>>> import numpy as np
>>> from numpy import linalg as LA
>>> np.set_printoptions(precision=3, suppress=True, linewidth=100)
>>> W0 = np.loadtxt("out17.csv", delimiter=",")
>>> W0
array([[ 2.03 ,  1.02 , -1.019,  2.026,  0.003,  0.998,  1.022,  2.004, -2.021, -2.027,  1.995],
       [ 1.999,  0.981, -1.02 ,  2.025,  0.034,  0.958,  1.023,  2.001, -2.02 , -1.984,  2.015],
       [ 2.031,  0.973, -0.997,  2.016, -0.024,  0.952,  1.005,  1.987, -1.99 , -1.989,  2.003],
       [ 1.993,  0.981, -0.986,  2.048,  0.003,  0.99 ,  0.995,  1.97 , -2.004, -2.   ,  2.003],
       [ 1.987,  1.038, -1.012,  1.989,  0.011,  1.002,  0.999,  1.975, -2.021, -1.976,  1.996],
       [ 1.968,  0.994, -1.01 ,  2.037, -0.015,  1.014,  1.009,  2.042, -2.015, -2.003,  1.962],
       [ 1.028, -1.992, -1.002, -1.985, -1.043, -2.005,  1.999,  1.008,  2.028, -1.013, -2.014],
       [ 1.002, -2.003, -0.974, -1.955, -1.028, -1.996,  2.008,  1.021,  1.965, -1.007, -1.987],
       [ 0.999, -1.988, -0.988, -1.991, -1.009, -1.99 ,  1.979,  1.021,  1.964, -0.967, -2.006],
       [ 1.002, -2.018, -1.01 , -2.001, -1.   , -1.981,  2.016,  1.014,  1.985, -1.002, -1.97 ],
       [ 1.017, -1.989, -1.032, -2.003, -1.003, -1.982,  2.015,  0.99 ,  2.029, -1.01 , -1.996],
       [ 1.019, -1.986, -0.981, -2.009, -1.005, -2.007,  2.017,  1.029,  2.009, -0.999, -2.01 ]])
>>> u, g = W0[4], W0[5]
>>> round(u @ g, 3)
np.float64(28.019)
>>> pr = (u @ g) / (u @ u) * u
>>> print(LA.matrix_rank(np.outer(u, g)))
1
>>> LA.matrix_rank(W0, rtol=0.1)
np.int64(2)
>>> [round(float(x), 3) for x in LA.svd(W0, compute_uv=False)[:3]]
[14.59, 11.389, 0.094]
>>> t3 = np.stack([W0, -3 * W0, W0[::-1]])
>>> print(LA.matrix_rank(t3))
[11 11 11]
>>> (t3 @ W0.T).shape
(3, 12, 12)
>>> print(t3.shape)
(3, 12, 11)
>>> LA.norm(t3, axis=(1, 2))
array([18.51 , 55.529, 18.51 ])
>>> E = np.load("block14.npy")
>>> E
array([[ 0.957,  0.363, -0.74 ,  1.   ],
       [-0.664,  0.744, -0.388, -0.856],
       [ 0.149,  0.89 , -0.789,  0.984],
       [ 0.336, -0.818,  0.604, -0.508],
       [-0.934,  0.969, -0.711, -0.982],
       [ 0.67 ,  0.291, -0.478,  0.954],
       [-0.851,  0.598, -0.02 , -0.869],
       [-0.438, -0.917,  0.864, -0.989],
       [-0.711, -0.658,  0.726, -0.943],
       [ 0.592,  0.291, -0.43 ,  0.975],
       [ 0.824, -0.726,  0.226,  0.887],
       [ 0.235,  0.04 , -0.119,  0.414],
       [ 0.808,  0.635, -0.735,  0.999],
       [ 0.422,  0.05 , -0.197,  0.814],
       [ 0.994, -0.986,  0.641,  1.   ],
       [ 0.07 , -0.996,  0.976, -0.998],
       [-0.363,  0.876, -0.691,  0.254],
       [ 0.726, -0.178, -0.207,  0.945],
       [ 0.978, -0.946,  0.454,  1.   ]])
>>> Q, Rm = LA.qr(E)
>>> print(Rm)
[[-2.959  0.994  0.143 -3.363]
 [ 0.    -2.914  2.532 -1.422]
 [ 0.     0.    -0.425  0.243]
 [ 0.     0.     0.     1.26 ]]
>>> np.abs(np.diag(Rm))
array([2.959, 2.914, 0.425, 1.26 ])
>>> out = np.array([[-0.5, 2.0],
...     [0.1, -0.5],
...     [1.5, 0.2],
...     [-1.4, -0.4],
...     [0.1, -1.2],
...     [-0.3, -0.1],
...     [0.4, 0.2],
...     [-0.6, 1.5],
...     [-0.6, -0.3],
...     [-0.2, -0.4],
...     [-1.2, 0.5],
...     [-0.7, 0.5]])
>>> W2 = np.array([[-0.9, -0.1, -0.9, -0.6, 1.3, 0.3, 0.4, -0.5, -0.5, -0.2],
...     [1.0, -0.9, 0.3, -1.0, 1.2, 0.7, 0.2, 0.0, -1.1, 0.7]])
>>> K = out @ W2
>>> print(K.round(3) + 0)
[[ 2.45 -1.75  1.05 -1.7   1.75  1.25  0.2   0.25 -1.95  1.5 ]
 [-0.59  0.44 -0.24  0.44 -0.47 -0.32 -0.06 -0.05  0.5  -0.37]
 [-1.15 -0.33 -1.29 -1.1   2.19  0.59  0.64 -0.75 -0.97 -0.16]
 [ 0.86  0.5   1.14  1.24 -2.3  -0.7  -0.64  0.7   1.14  0.  ]
 [-1.29  1.07 -0.45  1.14 -1.31 -0.81 -0.2  -0.05  1.27 -0.86]
 [ 0.17  0.12  0.24  0.28 -0.51 -0.16 -0.14  0.15  0.26 -0.01]
 [-0.16 -0.22 -0.3  -0.44  0.76  0.26  0.2  -0.2  -0.42  0.06]
 [ 2.04 -1.29  0.99 -1.14  1.02  0.87  0.06  0.3  -1.35  1.17]
 [ 0.24  0.33  0.45  0.66 -1.14 -0.39 -0.3   0.3   0.63 -0.09]
 [-0.22  0.38  0.06  0.52 -0.74 -0.34 -0.16  0.1   0.54 -0.24]
 [ 1.58 -0.33  1.23  0.22 -0.96 -0.01 -0.38  0.6   0.05  0.59]
 [ 1.13 -0.38  0.78 -0.08 -0.31  0.14 -0.18  0.35 -0.2   0.49]]
>>> cen = E - E.mean(axis=0)
>>> Uu, sig, VT = LA.svd(cen, full_matrices=False)
>>> np.abs(VT[-1])
array([0.235, 0.638, 0.733, 0.013])
>>> np.abs(Uu[:, 0]).argmax()
np.int64(8)
>>> LA.matrix_rank(cen)
np.int64(4)
>>> np.round(cen.mean(axis=0), 3) + 0
array([0., 0., 0., 0.])
>>> print(np.abs(VT[0]).argmax())
3
>>> print(sig)
[4.639 3.991 0.761 0.309]
>>> rng = np.random.default_rng(420067)
>>> out = E + rng.integers(-2, 3, (19, 2)) @ rng.integers(-2, 3, (2, 4))
>>> out
array([[ 0.957, -3.637, -2.74 , -3.   ],
       [ 2.336, -4.256,  1.612, -2.856],
       [-0.851,  3.89 , -0.789,  2.984],
       [ 3.336, -1.818,  4.604,  1.492],
       [-1.934, -0.031, -2.711, -2.982],
       [ 6.67 , -1.709,  7.522,  4.954],
       [ 1.149, -5.402, -0.02 , -4.869],
       [-2.438,  1.083, -1.136, -0.989],
       [-2.711,  1.342, -1.274, -0.943],
       [ 3.592, -0.709,  3.57 ,  2.975],
       [ 0.824,  3.274,  2.226,  4.887],
       [ 2.235,  2.04 ,  3.881,  4.414],
       [ 2.808, -5.365, -0.735, -3.001],
       [-2.578,  5.05 , -2.197,  2.814],
       [-5.006,  1.014, -7.359, -3.   ],
       [-3.93 , -0.996, -5.024, -4.998],
       [-1.363, -0.124, -2.691, -1.746],
       [-2.274,  4.822, -2.207,  2.945],
       [-3.022, -0.946, -5.546, -3.   ]])
>>> np.round(LA.svd(out - E, compute_uv=False), 3) + 0
array([22.992, 17.758,  0.   ,  0.   ])
>>> np.abs(out - E).sum(axis=1)
array([10., 12.,  6., 10.,  6., 20., 12.,  6.,  6., 10., 10., 12., 12., 12., 20., 14.,  6., 12.,
       14.])
>>> LA.matrix_rank(out - E, tol=1e-8)
np.int64(2)
>>> out = np.array([[0, -3], [-1, 1], [1, 1], [2, -3]])
>>> np.vstack([E, out.T]).shape
(21, 4)
>>> LA.matrix_rank(E @ out)
np.int64(2)
>>> LA.matrix_rank(np.vstack([E, out.T]))
np.int64(4)
>>> np.einsum("ij->j", E)
array([ 3.8  , -0.478, -1.014,  4.081])
>>> vec = np.array([2, -1, 1, 2])
>>> y = E @ vec
>>> LA.lstsq(E, y)[0]
array([ 2., -1.,  1.,  2.])
>>> y = y + 0.1 * rng.normal(size=19)
>>> y
array([ 2.899, -4.008,  0.722,  1.14 , -5.552,  2.455, -4.165, -1.034, -1.815,  2.375,  4.217,
        1.251,  2.106,  2.197,  5.795,  0.107, -1.749,  3.378,  5.358])
>>> c, *_ = LA.lstsq(E, y)
>>> print([round(float(LA.norm(LA.solve(E.T @ E + lam * np.eye(4), E.T @ y))), 2) for lam in (0, 1, 10, 100)])
[3.16, 2.96, 2.07, 0.53]
>>> feats = np.loadtxt("arr.csv", delimiter=",")
>>> feats
array([[ 3.,  3.,  3.,  3.,  3.,  3.,  3.,  3.,  3.],
       [ 3.,  6.,  6.,  6.,  6.,  6.,  6.,  6.,  6.],
       [ 3.,  6.,  9.,  9.,  9.,  9.,  9.,  9.,  9.],
       [ 3.,  6.,  9., 12., 12., 12., 12., 12., 12.],
       [ 3.,  6.,  9., 12., 15., 15., 15., 15., 15.],
       [ 3.,  6.,  9., 12., 15., 18., 18., 18., 18.],
       [ 3.,  6.,  9., 12., 15., 18., 21., 21., 21.],
       [ 3.,  6.,  9., 12., 15., 18., 21., 24., 24.],
       [ 3.,  6.,  9., 12., 15., 18., 21., 24., 27.]])
>>> evals, V = LA.eigh(feats)
>>> vec = np.array([0, 2, -2, 0, 0, 0, 0, 0, -2])
>>> V * np.abs(evals) @ V.T
array([[ 3.,  3.,  3.,  3.,  3.,  3.,  3.,  3.,  3.],
       [ 3.,  6.,  6.,  6.,  6.,  6.,  6.,  6.,  6.],
       [ 3.,  6.,  9.,  9.,  9.,  9.,  9.,  9.,  9.],
       [ 3.,  6.,  9., 12., 12., 12., 12., 12., 12.],
       [ 3.,  6.,  9., 12., 15., 15., 15., 15., 15.],
       [ 3.,  6.,  9., 12., 15., 18., 18., 18., 18.],
       [ 3.,  6.,  9., 12., 15., 18., 21., 21., 21.],
       [ 3.,  6.,  9., 12., 15., 18., 21., 24., 24.],
       [ 3.,  6.,  9., 12., 15., 18., 21., 24., 27.]])
>>> vec @ feats @ vec / (vec @ vec), np.round(evals[0], 3), np.round(evals[-1], 3)
(np.float64(12.0), np.float64(0.771), np.float64(109.981))
>>> M = np.loadtxt("m.csv", delimiter=",")
>>> print(M)
[[-0.8    1.6   -0.9    0.4   -1.4    0.1    0.8   -0.7   -0.4  ]
 [-1.2    0.3    0.3   -0.4   -1.6    0.     0.3    0.5    0.8  ]
 [ 0.973 -0.491 -0.69  -0.704  1.086 -1.294 -0.954  1.456  0.569]
 [ 0.    -3.1    0.8    0.3    0.8   -0.1    1.2    0.2   -1.9  ]
 [ 0.9   -0.5   -0.7   -0.7    1.1   -1.3   -1.1    1.5    0.5  ]
 [-1.5    0.5    0.4   -0.8    1.    -0.2    0.6   -0.6   -0.7  ]
 [-2.1   -1.    -0.7   -0.9    0.1    0.    -1.2    2.9   -0.5  ]]
>>> Uu, sig, VT = LA.svd(M)
>>> sig
array([5.262, 4.21 , 3.767, 2.192, 1.496, 1.254, 0.075])
>>> np.argmax(sig[:-1] / (sig[1:] + 1e-6)) + 1
np.int64(6)
>>> out = Uu[:, :6] @ np.diag(sig[:6]) @ VT[:6]
>>> np.round(LA.norm(M - out) / LA.norm(M), 3)
np.float64(0.009)
>>> np.round(np.abs(M - out).max(), 3)
np.float64(0.034)
>>> LA.matrix_rank(out)
np.int64(6)
>>> print(LA.cond(M) > 100)
False
>>> m1 = np.loadtxt("x.csv", delimiter=",")
>>> m1
array([[-16. , -34. ,  16. , -16. ],
       [ -2.3,  -0.9,   0. ,  -0.6],
       [  1. ,  -1.6,  -0.5,   0.5],
       [  0.3,  -0.6,  -0.1,  -1.3],
       [ -0.6,   0.3,   0.4,   0.4],
       [ -0.8,  -0.4,   0. ,   0.5],
       [  0.6,  -0.2,   1.3,   0. ],
       [  1.7,   1.1,  -1.1,   0. ],
       [  0.5,  -1.5,  -0.8,  -1.1],
       [ -0.4,  -0.1,  -0.4,  -0.5],
       [ -0.9,   0.1,   1.3,  -0.1],
       [  0.3,  -0.4,   0.8,   1.2],
       [ -0.5,   1.6,  -0.4,  -0.3],
       [  1. ,   0.2,  -1.3,   0.3],
       [  1.8,   0.1,  -0.4,   0.3],
       [ -0.1,   1.3,  -0.5,   0.2],
       [ -0.4,   2. ,  -0.2,   0.8],
       [ -1.5,  -1.3,  -0.3,   0.3],
       [  0.1,  -0.5,   2.1,  -1.9],
       [  1.3,  -0.3,  -0.8,   0.7],
       [  2.1,  -0.1,   0.2,   1.2],
       [ -0.8,   0.8,  -1.5,   1.7],
       [ -0.3,  -0.1,  -0.4,  -0.8],
       [  1. ,   1.4,  -0.1,   2. ],
       [  0.2,   0.1,   2.3,   0.9],
       [  0.4,   0.5,   0.5,  -0.8],
       [ -0.4,  -0.8,   0.7,   0.3],
       [  0. ,   1.7,  -1.2,   0.1],
       [  1.7,   2. ,  -0.2,  -0.2],
       [ -1.7,   0.4,  -0.4,   2.1],
       [  0.4,   0.5,  -0.3,  -0.9],
       [  0.7,  -1.3,  -2.2,   0. ],
       [ -0.9,  -0.8,  -0.4,   0.9],
       [  0.3,  -1.3,  -0.5,   0.4],
       [  0.4,  -1.1,  -0.8,  -0.3],
       [  2.1,  -1.3,   0.5,  -0.2],
       [ -0.7,   0. ,  -1.7,   0.7],
       [  1.6,   0.5,   1.8,   2.4],
       [  0.1,   1.9,   1.5,   0.2],
       [  0.5,   0.6,   0.4,  -0.3],
       [ -0.5,  -0.4,  -0.4,   0.8]])
>>> cen = m1 - m1.mean(axis=0)
>>> V = LA.svd(cen)[2][:1]
>>> out = cen - cen @ V.T @ V
>>> np.cov(cen @ V.T, rowvar=False)
array(48.487)
>>> LA.norm(out, axis=1).round(6).argmax()
np.int64(37)
